>>> import numpy as np
>>> np.set_printoptions(suppress=True, linewidth=100)
>>> F = np.load("out15.npy")
>>> F.round(3)
array([[ 0.006, -0.018, -0.03 ,  0.006, -0.018, -0.03 , -0.03 , -0.03 , -0.041],
       [-0.018,  0.053,  0.089, -0.018,  0.053,  0.089,  0.089,  0.089,  0.124],
       [-0.03 ,  0.089,  0.148, -0.03 ,  0.089,  0.148,  0.148,  0.148,  0.207],
       [ 0.006, -0.018, -0.03 ,  0.006, -0.018, -0.03 , -0.03 , -0.03 , -0.041],
       [-0.018,  0.053,  0.089, -0.018,  0.053,  0.089,  0.089,  0.089,  0.124],
       [-0.03 ,  0.089,  0.148, -0.03 ,  0.089,  0.148,  0.148,  0.148,  0.207],
       [-0.03 ,  0.089,  0.148, -0.03 ,  0.089,  0.148,  0.148,  0.148,  0.207],
       [-0.03 ,  0.089,  0.148, -0.03 ,  0.089,  0.148,  0.148,  0.148,  0.207],
       [-0.041,  0.124,  0.207, -0.041,  0.124,  0.207,  0.207,  0.207,  0.29 ]])
>>> rng = np.random.default_rng(964257)
>>> idx = rng.permutation(9)
>>> idx
array([2, 8, 6, 7, 4, 0, 1, 3, 5])
>>> M2 = F[idx][:, idx]
>>> np.round(np.diag(M2), 3)
array([0.148, 0.29 , 0.148, 0.148, 0.053, 0.006, 0.053, 0.006, 0.148])
>>> np.allclose(M2, F)
False
>>> round(float(np.linalg.det(M2)), 3), round(float(np.linalg.det(F[idx])), 3)
(0.0, -0.0)
>>> ev, V = np.linalg.eigh(F)
>>> x0 = np.array([2, -2, 3, 1, 2, 0, 1, 2, -2])
>>> np.round(V * np.maximum(ev, 0) @ V.T, 3)
array([[ 0.006, -0.018, -0.03 ,  0.006, -0.018, -0.03 , -0.03 , -0.03 , -0.041],
       [-0.018,  0.053,  0.089, -0.018,  0.053,  0.089,  0.089,  0.089,  0.124],
       [-0.03 ,  0.089,  0.148, -0.03 ,  0.089,  0.148,  0.148,  0.148,  0.207],
       [ 0.006, -0.018, -0.03 ,  0.006, -0.018, -0.03 , -0.03 , -0.03 , -0.041],
       [-0.018,  0.053,  0.089, -0.018,  0.053,  0.089,  0.089,  0.089,  0.124],
       [-0.03 ,  0.089,  0.148, -0.03 ,  0.089,  0.148,  0.148,  0.148,  0.207],
       [-0.03 ,  0.089,  0.148, -0.03 ,  0.089,  0.148,  0.148,  0.148,  0.207],
       [-0.03 ,  0.089,  0.148, -0.03 ,  0.089,  0.148,  0.148,  0.148,  0.207],
       [-0.041,  0.124,  0.207, -0.041,  0.124,  0.207,  0.207,  0.207,  0.29 ]])
>>> (np.sign(V[:, -1].round(6)) == np.sign(V[0, -1].round(6))).astype(int)
array([1, 0, 0, 1, 0, 0, 0, 0, 0])
>>> np.round(np.linalg.eigvalsh(F[1:, 1:]), 3) + 0
array([0.   , 0.   , 0.   , 0.   , 0.   , 0.   , 0.   , 0.994])
>>> np.round(V * np.abs(ev) @ V.T, 3)
array([[ 0.006, -0.018, -0.03 ,  0.006, -0.018, -0.03 , -0.03 , -0.03 , -0.041],
       [-0.018,  0.053,  0.089, -0.018,  0.053,  0.089,  0.089,  0.089,  0.124],
       [-0.03 ,  0.089,  0.148, -0.03 ,  0.089,  0.148,  0.148,  0.148,  0.207],
       [ 0.006, -0.018, -0.03 ,  0.006, -0.018, -0.03 , -0.03 , -0.03 , -0.041],
       [-0.018,  0.053,  0.089, -0.018,  0.053,  0.089,  0.089,  0.089,  0.124],
       [-0.03 ,  0.089,  0.148, -0.03 ,  0.089,  0.148,  0.148,  0.148,  0.207],
       [-0.03 ,  0.089,  0.148, -0.03 ,  0.089,  0.148,  0.148,  0.148,  0.207],
       [-0.03 ,  0.089,  0.148, -0.03 ,  0.089,  0.148,  0.148,  0.148,  0.207],
       [-0.041,  0.124,  0.207, -0.041,  0.124,  0.207,  0.207,  0.207,  0.29 ]])
>>> np.round(x0 @ F @ x0 / (x0 @ x0), 3), round(float(ev[0]), 3), ev[-1]
(np.float64(0.032), -0.0, np.float64(1.0))
